$ python -q
>>> import numpy as np
>>> np.set_printoptions(precision=2, suppress=True, linewidth=140, sign=" ")
>>> X = np.loadtxt("test19.csv", delimiter=",")
>>> X
array([[ 3.,  3.,  2.,  3., -2.,  1., -2.,  2., -3.,  3.,  0.,  2.],
       [ 3., -3.,  3.,  3.,  2., -1., -1.,  3.,  0.,  0.,  2., -1.],
       [ 2.,  3., -2., -1.,  0.,  2., -3., -3., -1.,  3.,  1.,  3.],
       [-1.,  3., -3.,  1.,  1., -2., -1., -2.,  3.,  1.,  3.,  0.],
       [ 2.,  1.,  2.,  2., -2., -2.,  3., -2.,  0.,  0.,  1., -3.],
       [ 1., -1.,  3.,  2.,  3., -2., -3.,  3.,  1.,  0.,  1., -2.],
       [ 0., -1., -1.,  0., -2.,  3., -3., -2., -1., -3., -3., -3.],
       [-1., -2., -1.,  1., -2.,  2.,  3.,  0., -1.,  2., -1.,  0.],
       [-2., -1.,  2.,  2.,  0.,  2.,  1.,  0., -1.,  1., -2., -1.],
       [ 1., -1.,  3.,  2.,  3., -2., -3.,  3.,  1.,  0.,  1., -2.]])
>>> u = np.array([-1, -2, -2])
>>> np.cross(X[9, :3], X[3, :3])
array([-6.,  0.,  2.])
>>> np.convolve(X[9], u)
array([ -1.,  -1.,  -3.,  -6., -13.,  -8.,   1.,   7.,  -1.,  -8.,  -3.,   0.,   2.,   4.])
>>> np.array([np.convolve(row, u, "same") for row in X])
array([[ -9., -14., -13.,  -8.,  -3.,   4.,   0.,   3.,  -1.,   0.,  -8.,  -4.],
       [ -3.,  -3.,  -3., -14.,  -9.,  -1.,   1.,  -4.,  -6.,  -2.,  -3.,  -2.],
       [ -7.,  -8.,  -1.,   6.,   0.,  -1.,   5.,  13.,   5.,  -5., -11.,  -8.],
       [ -1.,  -1.,  -1.,   3.,  -2.,   3.,   8.,   3.,  -3., -11.,  -8.,  -6.],
       [ -5.,  -8.,  -8.,  -6.,   2.,   5.,   0.,  -2.,   4.,  -1.,   1.,   4.],
       [ -1.,  -3.,  -6., -13.,  -8.,   1.,   7.,  -1.,  -8.,  -3.,   0.,   2.],
       [  1.,   3.,   4.,   4.,   1.,   1.,   2.,  11.,   9.,  11.,  15.,  12.],
       [  4.,   7.,   5.,   2.,   0.,  -3., -10.,  -5.,   0.,  -1.,  -2.,   2.],
       [  5.,   4.,  -4.,  -8.,  -6.,  -5.,  -6.,  -1.,   1.,   2.,   3.,   6.],
       [ -1.,  -3.,  -6., -13.,  -8.,   1.,   7.,  -1.,  -8.,  -3.,   0.,   2.]])
>>> rng = np.random.default_rng(34)
>>> A2 = X + rng.integers(-2, 3, (10, 9)) @ rng.integers(-2, 3, (9, 12))
>>> A2
array([[  0.,   8.,   5.,   8.,   0.,  -2.,  -1.,  -3.,  -2.,  -1.,  -6.,  -2.],
       [  1.,   0.,  -1.,   7.,  -8.,   9.,   8.,   4.,   4.,   3.,   1.,   7.],
       [ -2.,  11.,   3.,   4.,   5.,  -9.,   0.,  -8.,  -9.,   5.,   5.,  -1.],
       [  7.,  11.,  -9.,   8., -13.,   7.,  15., -10.,  -3.,   3.,   4.,  -2.],
       [ -3.,   1.,   9.,   7.,  -4.,  -1.,   4.,  -4.,  11.,  -5.,  -7.,   7.],
       [  7.,   2.,   2.,   6.,   0.,  -4.,   3.,   7.,  -3.,  -9.,  -1.,  10.],
       [ -8.,  -1.,  -9.,   7.,  -2.,   4.,  -8.,   0.,  -7.,  -3.,   3.,  -1.],
       [-10.,   3.,   1.,   8.,  -7.,   7.,   5.,  -7.,   2.,  -3., -10.,   6.],
       [  8.,   4.,   1.,  -2.,   1.,   1.,   3.,   6.,  -8.,  -4.,   2.,   2.],
       [ -3.,   5.,  -2.,  13.,  -6.,   7.,   2.,  -5.,   1.,  -2.,  -2.,  -3.]])
>>> np.linalg.matrix_rank(A2 - X, tol=1e-8)
np.int64(9)
>>> np.abs(A2 - X).sum(axis=1)
array([ 42.,  59.,  64.,  87.,  57.,  56.,  45.,  65.,  49.,  63.])
